% ipython --no-banner

In [1]: import numpy as np

In [2]: np.set_printoptions(precision=3, suppress=True, linewidth=160, sign=" ")

In [3]: data = np.load("out5.npy")

In [4]: data
Out[4]: 
array([[ 0.5  ,  0.25 ,  0.25 ,  0.   ,  0.   ,  0.   ,  0.   ],
       [ 0.   ,  0.5  ,  0.5  ,  0.   ,  0.   ,  0.   ,  0.   ],
       [ 0.   ,  0.   ,  1.   ,  0.   ,  0.   ,  0.   ,  0.   ],
       [ 0.   ,  0.   ,  0.333,  0.333,  0.   ,  0.333,  0.   ],
       [ 0.2  ,  0.   ,  0.2  ,  0.2  ,  0.2  ,  0.   ,  0.2  ],
       [ 0.   ,  0.   ,  0.   ,  0.   ,  0.5  ,  0.5  ,  0.   ],
       [ 0.   ,  0.   ,  0.   ,  0.   ,  0.333,  0.   ,  0.667]])

In [5]: def softmax(z):
   ...:     e = np.exp(z - z.max(axis=-1, keepdims=True))
   ...:     return e / e.sum(axis=-1, keepdims=True)
   ...: 

In [6]: softmax(data[4])
Out[6]: array([ 0.151,  0.123,  0.151,  0.151,  0.151,  0.123,  0.151])

In [7]: softmax(10 * data[4])
Out[7]: array([ 0.19 ,  0.026,  0.19 ,  0.19 ,  0.19 ,  0.026,  0.19 ])

In [8]: S = data @ data.T / np.sqrt(7)

In [9]: softmax(S).round(6).argmax(axis=1)
Out[9]: array([ 0,  1,  2,  2,  2,  5,  6])

In [10]: softmax(S)[4] @ data
Out[10]: array([ 0.1  ,  0.106,  0.327,  0.076,  0.147,  0.117,  0.126])

In [11]: K = np.load("m.npy")

In [12]: K
Out[12]: 
array([[-0.577,  0.586,  0.49 ,  0.289],
       [ 0.   , -0.683,  0.706,  0.187],
       [-0.577, -0.195,  0.021, -0.793],
       [-0.577, -0.39 , -0.511,  0.503]])

In [13]: Y = K / np.sqrt((K ** 2).mean(axis=1, keepdims=True))

In [14]: np.linalg.matrix_rank(K - K.mean(axis=1, keepdims=True))
Out[14]: np.int64(3)

In [15]: x0 = np.array([4, 0, 2, 1])

In [16]: np.abs(np.linalg.eigvals(K))
Out[16]: array([ 1.,  1.,  1.,  1.])

In [17]: np.sort(np.abs(np.degrees(np.angle(np.linalg.eigvals(K)))))
Out[17]: array([   0.   ,  111.601,  111.601,  180.   ])

In [18]: [p for p in range(1, 25) if np.allclose(np.linalg.matrix_power(K, p), np.eye(4))]
Out[18]: []

In [19]: np.round(np.linalg.norm(x0), 3), np.round(np.linalg.norm(K @ x0), 3)
Out[19]: (np.float64(4.583), np.float64(4.583))

In [20]: np.round(np.linalg.inv(K), 3) + 0
Out[20]: 
array([[-0.577,  0.   , -0.577, -0.577],
       [ 0.586, -0.683, -0.195, -0.39 ],
       [ 0.49 ,  0.706,  0.021, -0.511],
       [ 0.289,  0.187, -0.793,  0.503]])

In [21]: np.linalg.pinv(K)
Out[21]: 
array([[-0.577,  0.   , -0.577, -0.577],
       [ 0.586, -0.683, -0.195, -0.39 ],
       [ 0.49 ,  0.706,  0.021, -0.511],
       [ 0.289,  0.187, -0.793,  0.503]])

In [22]: np.round(K @ K.T, 3) + 0
Out[22]: 
array([[ 1.,  0.,  0.,  0.],
       [ 0.,  1.,  0.,  0.],
       [ 0.,  0.,  1.,  0.],
       [ 0.,  0.,  0.,  1.]])

In [23]: mat = np.loadtxt("mat.csv", delimiter=",")

In [24]: mat
Out[24]: 
array([[ 0.111,  0.111,  0.037,  0.185,  0.185,  0.111,  0.037,  0.037,  0.037],
       [ 0.111,  0.111,  0.037,  0.185,  0.185,  0.111,  0.037,  0.037,  0.037],
       [ 0.037,  0.037,  0.012,  0.062,  0.062,  0.037,  0.012,  0.012,  0.012],
       [ 0.185,  0.185,  0.062,  0.309,  0.309,  0.185,  0.062,  0.062,  0.062],
       [ 0.185,  0.185,  0.062,  0.309,  0.309,  0.185,  0.062,  0.062,  0.062],
       [ 0.111,  0.111,  0.037,  0.185,  0.185,  0.111,  0.037,  0.037,  0.037],
       [ 0.037,  0.037,  0.012,  0.062,  0.062,  0.037,  0.012,  0.012,  0.012],
       [ 0.037,  0.037,  0.012,  0.062,  0.062,  0.037,  0.012,  0.012,  0.012],
       [ 0.037,  0.037,  0.012,  0.062,  0.062,  0.037,  0.012,  0.012,  0.012]])

In [25]: # equal to its transpose

In [26]: rng = np.random.default_rng(213)

In [27]: labels = rng.permutation(9)

In [28]: labels
Out[28]: array([ 0,  2,  4,  3,  5,  6,  7,  1,  8])

In [29]: Y = mat[labels][:, labels]

In [30]: np.trace(Y)
Out[30]: np.float64(1.0)

In [31]: round(float(np.linalg.det(Y)), 3), round(float(np.linalg.det(mat[labels])), 3)
Out[31]: (0.0, 0.0)

In [32]: np.round(np.sort(np.abs(np.linalg.eigvals(Y))), 3) + 0
Out[32]: array([ 0.,  0.,  0.,  0.,  0.,  0.,  0.,  0.,  1.])

In [33]: U, sv, Vt = np.linalg.svd(mat)

In [34]: np.argmax(sv[:-1] / (sv[1:] + 1e-6)) + 1
Out[34]: np.int64(1)

In [35]: Y = U[:, :1] @ np.diag(sv[:1]) @ Vt[:1]

In [36]: round(float(np.abs(mat - Y).max()), 3)
Out[36]: 0.0

In [37]: np.linalg.matrix_rank(mat, rtol=0.05)
Out[37]: np.int64(1)

In [38]: np.linalg.matrix_rank(Y)
Out[38]: np.int64(1)

In [39]: round(np.linalg.norm(mat - Y, 2), 3), np.round(sv[1], 3)
Out[39]: (np.float64(0.0), np.float64(0.0))

In [40]: round(float(np.linalg.norm(mat - Y) / np.linalg.norm(mat)), 3)
Out[40]: 0.0
